% ipython --no-banner

In [1]: import numpy as np

In [2]: from numpy import linalg as LA

In [3]: np.set_printoptions(precision=2, suppress=True, linewidth=100, sign=" ")

In [4]: def rnd(a):
   ...:     return np.round(a, 2) + 0
   ...: 

In [5]: W0 = np.loadtxt("w.csv", delimiter=",")

In [6]: W0
Out[6]: 
array([[ 3.,  2.,  0.,  3.,  0.],
       [ 0.,  3.,  2.,  0.,  3.],
       [ 3.,  0.,  3.,  2.,  0.],
       [ 0.,  3.,  0.,  3.,  2.],
       [ 2.,  0.,  3.,  0.,  3.]])

In [7]: P = np.triu(np.array([[1, 2, -2, 2, -2],
   ...:     [-1, 1, 2, 0, -1],
   ...:     [-1, 0, 2, -1, 1],
   ...:     [1, -1, 1, 1, -2],
   ...:     [2, 1, 1, -2, 1]]), 1) + np.eye(5)

In [8]: out = P @ W0 @ LA.inv(P)

In [9]: rnd(LA.det(out))
Out[9]: np.float64(248.0)

In [10]: P @ W0 - W0 @ P
Out[10]: 
array([[-10.,   6.,  -6.,  -4.,  18.],
       [  4.,   0.,  -3.,   6.,  -2.],
       [  2.,  -9.,   9.,  -6.,   8.],
       [ -4.,   0., -12.,   0.,   3.],
       [  0.,  -4.,   4.,  -1.,   1.]])

In [11]: LA.matrix_rank(out)
Out[11]: np.int64(5)

In [12]: np.trace(out), np.trace(W0)
Out[12]: (np.float64(15.0), np.float64(15.0))

In [13]: x0 = np.array([0, 1, 3, 2, 1])

In [14]: (W0 @ x0).argmax()
Out[14]: np.int64(2)

In [15]: W0 @ np.eye(5)[1]
Out[15]: array([ 2.,  3.,  0.,  3.,  0.])

In [16]: W0 @ np.ones(5)
Out[16]: array([ 8.,  8.,  8.,  8.,  8.])

In [17]: np.sign((W0 @ x0).round(6))
Out[17]: array([ 1.,  1.,  1.,  1.,  1.])

In [18]: np.einsum("ij,j->i", W0, x0)
Out[18]: array([  8.,  12.,  13.,  11.,  12.])
